$ ipython --no-banner

In [1]: import numpy as np

In [2]: import numpy.linalg as la

In [3]: np.set_printoptions(suppress=True, linewidth=100)

In [4]: def tidy(a):
   ...:     return np.round(a, 2) + 0
   ...: 

In [5]: J = np.load("x.npy")

In [6]: J
Out[6]: 
array([[0, 0, 1, 0, 0],
       [0, 0, 0, 1, 0],
       [1, 0, 0, 0, 0],
       [0, 0, 0, 0, 1],
       [0, 1, 0, 0, 0]])

In [7]: # orthonormal columns

In [8]: T = np.stack([J, 2 * J, J[::-1]])

In [9]: tidy(la.det(T))
Out[9]: array([ -1., -32.,  -1.])

In [10]: la.matrix_rank(T.reshape(3, -1))
Out[10]: np.int64(2)

In [11]: np.einsum("bij,cij->bc", T, T)
Out[11]: 
array([[ 5, 10,  1],
       [10, 20,  2],
       [ 1,  2,  5]])

In [12]: T.shape
Out[12]: (3, 5, 5)

In [13]: (T @ J.T).shape
Out[13]: (3, 5, 5)

In [14]: data = np.load("sample12.npy")

In [15]: data
Out[15]: 
array([[ -1.36,  -2.2 ,  -0.26,  -0.28,   0.92,  -0.52,   2.12,   0.41,   0.45],
       [ -4.31,  -6.46,  -0.69,  -0.71,   2.93,  -1.43,   6.5 ,   1.48,   1.42],
       [ -2.3 ,  -3.43,  -0.33,  -0.41,   1.57,  -0.78,   3.5 ,   0.82,   0.73],
       [ -7.86, -11.81,  -1.35,  -1.33,   5.32,  -2.56,  11.85,   2.67,   2.61],
       [ -2.09,  -3.  ,  -0.34,  -0.49,   1.23,  -0.71,   3.04,   0.71,   0.68],
       [  4.78,   7.34,   0.85,   0.85,  -3.25,   1.66,  -7.31,  -1.69,  -1.62],
       [ -4.97,  -7.48,  -0.82,  -0.8 ,   3.3 ,  -1.66,   7.43,   1.66,   1.74],
       [ -7.89, -11.85,  -1.26,  -1.3 ,   5.3 ,  -2.69,  11.82,   2.62,   2.54],
       [ -1.56,  -2.26,  -0.17,  -0.23,   1.06,  -0.48,   2.28,   0.52,   0.57],
       [ -1.72,  -2.65,  -0.39,  -0.31,   1.21,  -0.62,   2.63,   0.65,   0.48],
       [  1.78,   2.64,   0.37,   0.28,  -1.11,   0.57,  -2.58,  -0.61,  -0.66],
       [  2.03,   2.97,   0.34,   0.29,  -1.38,   0.68,  -3.03,  -0.73,  -0.72],
       [ -6.42,  -9.85,  -1.01,  -1.17,   4.43,  -2.19,   9.69,   2.15,   2.18],
       [  3.54,   5.23,   0.59,   0.6 ,  -2.42,   1.19,  -5.31,  -1.16,  -1.24],
       [ -1.2 ,  -1.9 ,  -0.17,  -0.21,   0.82,  -0.45,   1.94,   0.42,   0.43],
       [ -3.2 ,  -4.72,  -0.49,  -0.55,   2.07,  -1.09,   4.64,   0.98,   1.16],
       [  6.73,  10.02,   1.16,   1.04,  -4.51,   2.21, -10.08,  -2.3 ,  -2.21],
       [ -3.18,  -4.66,  -0.52,  -0.61,   2.18,  -0.94,   4.74,   1.07,   1.1 ],
       [ -6.4 ,  -9.77,  -1.07,  -1.08,   4.26,  -2.15,   9.6 ,   2.15,   2.1 ],
       [ 14.19,  21.23,   2.36,   2.35,  -9.47,   4.74, -21.19,  -4.69,  -4.68],
       [  3.53,   5.25,   0.55,   0.48,  -2.37,   1.24,  -5.4 ,  -1.22,  -1.13],
       [ -0.05,  -0.06,   0.01,  -0.05,   0.08,   0.03,  -0.01,   0.06,  -0.01],
       [ -5.16,  -7.79,  -0.85,  -0.78,   3.47,  -1.74,   7.96,   1.67,   1.65]])

In [16]: G = np.cov(data, rowvar=False)

In [17]: tidy(np.corrcoef(data.T))
Out[17]: 
array([[ 1.,  1.,  1.,  1., -1.,  1., -1., -1., -1.],
       [ 1.,  1.,  1.,  1., -1.,  1., -1., -1., -1.],
       [ 1.,  1.,  1.,  1., -1.,  1., -1., -1., -1.],
       [ 1.,  1.,  1.,  1., -1.,  1., -1., -1., -1.],
       [-1., -1., -1., -1.,  1., -1.,  1.,  1.,  1.],
       [ 1.,  1.,  1.,  1., -1.,  1., -1., -1., -1.],
       [-1., -1., -1., -1.,  1., -1.,  1.,  1.,  1.],
       [-1., -1., -1., -1.,  1., -1.,  1.,  1.,  1.],
       [-1., -1., -1., -1.,  1., -1.,  1.,  1.,  1.]])

In [18]: tidy(np.corrcoef(data[:, 4], data[:, 2])[0, 1])
Out[18]: np.float64(-1.0)

In [19]: np.median(data, axis=0)
Out[19]: array([-1.72, -2.65, -0.33, -0.31,  1.21, -0.62,  2.63,  0.65,  0.57])

In [20]: np.argsort(-data.std(axis=0).round(6), kind="stable")
Out[20]: array([1, 6, 0, 4, 7, 5, 8, 2, 3])

In [21]: Xs = data - data.mean(axis=0)

In [22]: vecs = la.svd(Xs)[2][:1]

In [23]: M2 = Xs - Xs @ vecs.T @ vecs

In [24]: tidy(np.cov(Xs @ vecs.T, rowvar=False))
Out[24]: np.float64(171.23)

In [25]: tidy(np.diag(vecs.T @ vecs))
Out[25]: array([0.16, 0.36, 0.  , 0.  , 0.07, 0.02, 0.36, 0.02, 0.02])

In [26]: tidy(la.norm(M2) / la.norm(Xs))
Out[26]: np.float64(0.01)

In [27]: tidy((Xs @ vecs.T).std(axis=0))
Out[27]: array([12.8])

In [28]: rng = np.random.default_rng(22393)

In [29]: M2 = data + rng.integers(-2, 3, (23, 1)) @ rng.integers(-2, 3, (1, 9))

In [30]: tidy(M2)
Out[30]: 
array([[  0.64,  -4.2 ,  -0.26,  -0.28,  -0.08,   0.48,   4.12,  -0.59,   0.45],
       [ -6.31,  -4.46,  -0.69,  -0.71,   3.93,  -2.43,   4.5 ,   2.48,   1.42],
       [ -4.3 ,  -1.43,  -0.33,  -0.41,   2.57,  -1.78,   1.5 ,   1.82,   0.73],
       [ -9.86,  -9.81,  -1.35,  -1.33,   6.32,  -3.56,   9.85,   3.67,   2.61],
       [ -2.09,  -3.  ,  -0.34,  -0.49,   1.23,  -0.71,   3.04,   0.71,   0.68],
       [  0.78,  11.34,   0.85,   0.85,  -1.25,  -0.34, -11.31,   0.31,  -1.62],
       [ -0.97, -11.48,  -0.82,  -0.8 ,   1.3 ,   0.34,  11.43,  -0.34,   1.74],
       [ -9.89,  -9.85,  -1.26,  -1.3 ,   6.3 ,  -3.69,   9.82,   3.62,   2.54],
       [ -1.56,  -2.26,  -0.17,  -0.23,   1.06,  -0.48,   2.28,   0.52,   0.57],
       [ -5.72,   1.35,  -0.39,  -0.31,   3.21,  -2.62,  -1.37,   2.65,   0.48],
       [ -0.22,   4.64,   0.37,   0.28,  -0.11,  -0.43,  -4.58,   0.39,  -0.66],
       [  2.03,   2.97,   0.34,   0.29,  -1.38,   0.68,  -3.03,  -0.73,  -0.72],
       [-10.42,  -5.85,  -1.01,  -1.17,   6.43,  -4.19,   5.69,   4.15,   2.18],
       [  3.54,   5.23,   0.59,   0.6 ,  -2.42,   1.19,  -5.31,  -1.16,  -1.24],
       [ -1.2 ,  -1.9 ,  -0.17,  -0.21,   0.82,  -0.45,   1.94,   0.42,   0.43],
       [ -1.2 ,  -6.72,  -0.49,  -0.55,   1.07,  -0.09,   6.64,  -0.02,   1.16],
       [  8.73,   8.02,   1.16,   1.04,  -5.51,   3.21,  -8.08,  -3.3 ,  -2.21],
       [ -1.18,  -6.66,  -0.52,  -0.61,   1.18,   0.06,   6.74,   0.07,   1.1 ],
       [ -4.4 , -11.77,  -1.07,  -1.08,   3.26,  -1.15,  11.6 ,   1.15,   2.1 ],
       [ 18.19,  17.23,   2.36,   2.35, -11.47,   6.74, -17.19,  -6.69,  -4.68],
       [  7.53,   1.25,   0.55,   0.48,  -4.37,   3.24,  -1.4 ,  -3.22,  -1.13],
       [  3.95,  -4.06,   0.01,  -0.05,  -1.92,   2.03,   3.99,  -1.94,  -0.01],
       [ -3.16,  -9.79,  -0.85,  -0.78,   2.47,  -0.74,   9.96,   0.67,   1.65]])

In [31]: la.matrix_rank(M2 - data, tol=1e-8)
Out[31]: np.int64(1)

In [32]: np.abs(M2 - data).sum(axis=1)
Out[32]: 
array([ 9.,  9.,  9.,  9.,  0., 18., 18.,  9.,  0., 18.,  9.,  0., 18.,  0.,  0.,  9.,  9.,  9.,
        9., 18., 18., 18.,  9.])

In [33]: la.matrix_rank(data, rtol=0.1)
Out[33]: np.int64(1)

In [34]: la.cond(data) > 100
Out[34]: np.True_

In [35]: round(np.log10(la.cond(data)))
Out[35]: 3

In [36]: X = np.load("case0.npy")

In [37]: X
Out[37]: 
array([[5., 0., 0., 0., 4., 4., 0., 0., 4., 0., 4., 0.],
       [0., 5., 4., 4., 0., 0., 4., 4., 0., 4., 0., 4.],
       [0., 4., 5., 4., 0., 0., 4., 4., 0., 4., 0., 4.],
       [0., 4., 4., 5., 0., 0., 4., 4., 0., 4., 0., 4.],
       [4., 0., 0., 0., 5., 4., 0., 0., 4., 0., 4., 0.],
       [4., 0., 0., 0., 4., 5., 0., 0., 4., 0., 4., 0.],
       [0., 4., 4., 4., 0., 0., 5., 4., 0., 4., 0., 4.],
       [0., 4., 4., 4., 0., 0., 4., 5., 0., 4., 0., 4.],
       [4., 0., 0., 0., 4., 4., 0., 0., 5., 0., 4., 0.],
       [0., 4., 4., 4., 0., 0., 4., 4., 0., 5., 0., 4.],
       [4., 0., 0., 0., 4., 4., 0., 0., 4., 0., 5., 0.],
       [0., 4., 4., 4., 0., 0., 4., 4., 0., 4., 0., 5.]])

In [38]: # equal to its transpose

In [39]: evals, vecs = la.eigh(X)

In [40]: np.abs(vecs[:, -1]).round(6).argmax()
Out[40]: np.int64(1)

In [41]: tidy(la.eigvalsh(X @ X))
Out[41]: array([  1.,   1.,   1.,   1.,   1.,   1.,   1.,   1.,   1.,   1., 441., 841.])

In [42]: tidy(vecs @ np.diag(evals) @ vecs.T)
Out[42]: 
array([[5., 0., 0., 0., 4., 4., 0., 0., 4., 0., 4., 0.],
       [0., 5., 4., 4., 0., 0., 4., 4., 0., 4., 0., 4.],
       [0., 4., 5., 4., 0., 0., 4., 4., 0., 4., 0., 4.],
       [0., 4., 4., 5., 0., 0., 4., 4., 0., 4., 0., 4.],
       [4., 0., 0., 0., 5., 4., 0., 0., 4., 0., 4., 0.],
       [4., 0., 0., 0., 4., 5., 0., 0., 4., 0., 4., 0.],
       [0., 4., 4., 4., 0., 0., 5., 4., 0., 4., 0., 4.],
       [0., 4., 4., 4., 0., 0., 4., 5., 0., 4., 0., 4.],
       [4., 0., 0., 0., 4., 4., 0., 0., 5., 0., 4., 0.],
       [0., 4., 4., 4., 0., 0., 4., 4., 0., 5., 0., 4.],
       [4., 0., 0., 0., 4., 4., 0., 0., 4., 0., 5., 0.],
       [0., 4., 4., 4., 0., 0., 4., 4., 0., 4., 0., 5.]])

In [43]: tidy(np.sort(la.eigvals(X).real))
Out[43]: array([ 1.,  1.,  1.,  1.,  1.,  1.,  1.,  1.,  1.,  1., 21., 29.])

In [44]: tidy(la.det(X))
Out[44]: np.float64(609.0)

In [45]: X @ X
Out[45]: 
array([[ 89.,   0.,   0.,   0.,  88.,  88.,   0.,   0.,  88.,   0.,  88.,   0.],
       [  0., 121., 120., 120.,   0.,   0., 120., 120.,   0., 120.,   0., 120.],
       [  0., 120., 121., 120.,   0.,   0., 120., 120.,   0., 120.,   0., 120.],
       [  0., 120., 120., 121.,   0.,   0., 120., 120.,   0., 120.,   0., 120.],
       [ 88.,   0.,   0.,   0.,  89.,  88.,   0.,   0.,  88.,   0.,  88.,   0.],
       [ 88.,   0.,   0.,   0.,  88.,  89.,   0.,   0.,  88.,   0.,  88.,   0.],
       [  0., 120., 120., 120.,   0.,   0., 121., 120.,   0., 120.,   0., 120.],
       [  0., 120., 120., 120.,   0.,   0., 120., 121.,   0., 120.,   0., 120.],
       [ 88.,   0.,   0.,   0.,  88.,  88.,   0.,   0.,  89.,   0.,  88.,   0.],
       [  0., 120., 120., 120.,   0.,   0., 120., 120.,   0., 121.,   0., 120.],
       [ 88.,   0.,   0.,   0.,  88.,  88.,   0.,   0.,  88.,   0.,  89.,   0.],
       [  0., 120., 120., 120.,   0.,   0., 120., 120.,   0., 120.,   0., 121.]])

In [46]: evals, vecs = la.eigh(X)

In [47]: x = np.array([1, 0, 0, 1, 1, 0, 2, 1, 2, 1, 1, 1])

In [48]: x @ X @ x
Out[48]: np.float64(259.0)

In [49]: (np.sign(vecs[:, -1].round(6)) == np.sign(vecs[0, -1].round(6))).astype(int)
Out[49]: array([1, 0, 0, 0, 1, 1, 0, 0, 1, 0, 1, 0])

In [50]: tidy(la.eigvalsh(X[1:, 1:]))
Out[50]: array([ 1.,  1.,  1.,  1.,  1.,  1.,  1.,  1.,  1., 17., 29.])

In [51]: tidy(vecs * np.sqrt(evals) @ vecs.T)
Out[51]: 
array([[1.72, 0.  , 0.  , 0.  , 0.72, 0.72, 0.  , 0.  , 0.72, 0.  , 0.72, 0.  ],
       [0.  , 1.63, 0.63, 0.63, 0.  , 0.  , 0.63, 0.63, 0.  , 0.63, 0.  , 0.63],
       [0.  , 0.63, 1.63, 0.63, 0.  , 0.  , 0.63, 0.63, 0.  , 0.63, 0.  , 0.63],
       [0.  , 0.63, 0.63, 1.63, 0.  , 0.  , 0.63, 0.63, 0.  , 0.63, 0.  , 0.63],
       [0.72, 0.  , 0.  , 0.  , 1.72, 0.72, 0.  , 0.  , 0.72, 0.  , 0.72, 0.  ],
       [0.72, 0.  , 0.  , 0.  , 0.72, 1.72, 0.  , 0.  , 0.72, 0.  , 0.72, 0.  ],
       [0.  , 0.63, 0.63, 0.63, 0.  , 0.  , 1.63, 0.63, 0.  , 0.63, 0.  , 0.63],
       [0.  , 0.63, 0.63, 0.63, 0.  , 0.  , 0.63, 1.63, 0.  , 0.63, 0.  , 0.63],
       [0.72, 0.  , 0.  , 0.  , 0.72, 0.72, 0.  , 0.  , 1.72, 0.  , 0.72, 0.  ],
       [0.  , 0.63, 0.63, 0.63, 0.  , 0.  , 0.63, 0.63, 0.  , 1.63, 0.  , 0.63],
       [0.72, 0.  , 0.  , 0.  , 0.72, 0.72, 0.  , 0.  , 0.72, 0.  , 1.72, 0.  ],
       [0.  , 0.63, 0.63, 0.63, 0.  , 0.  , 0.63, 0.63, 0.  , 0.63, 0.  , 1.63]])

In [52]: tidy(vecs * np.abs(evals) @ vecs.T)
Out[52]: 
array([[5., 0., 0., 0., 4., 4., 0., 0., 4., 0., 4., 0.],
       [0., 5., 4., 4., 0., 0., 4., 4., 0., 4., 0., 4.],
       [0., 4., 5., 4., 0., 0., 4., 4., 0., 4., 0., 4.],
       [0., 4., 4., 5., 0., 0., 4., 4., 0., 4., 0., 4.],
       [4., 0., 0., 0., 5., 4., 0., 0., 4., 0., 4., 0.],
       [4., 0., 0., 0., 4., 5., 0., 0., 4., 0., 4., 0.],
       [0., 4., 4., 4., 0., 0., 5., 4., 0., 4., 0., 4.],
       [0., 4., 4., 4., 0., 0., 4., 5., 0., 4., 0., 4.],
       [4., 0., 0., 0., 4., 4., 0., 0., 5., 0., 4., 0.],
       [0., 4., 4., 4., 0., 0., 4., 4., 0., 5., 0., 4.],
       [4., 0., 0., 0., 4., 4., 0., 0., 4., 0., 5., 0.],
       [0., 4., 4., 4., 0., 0., 4., 4., 0., 4., 0., 5.]])

In [53]: tidy(x @ X @ x / (x @ x)), tidy(evals[0]), tidy(evals[-1])
Out[53]: (np.float64(17.27), np.float64(1.0), np.float64(29.0))
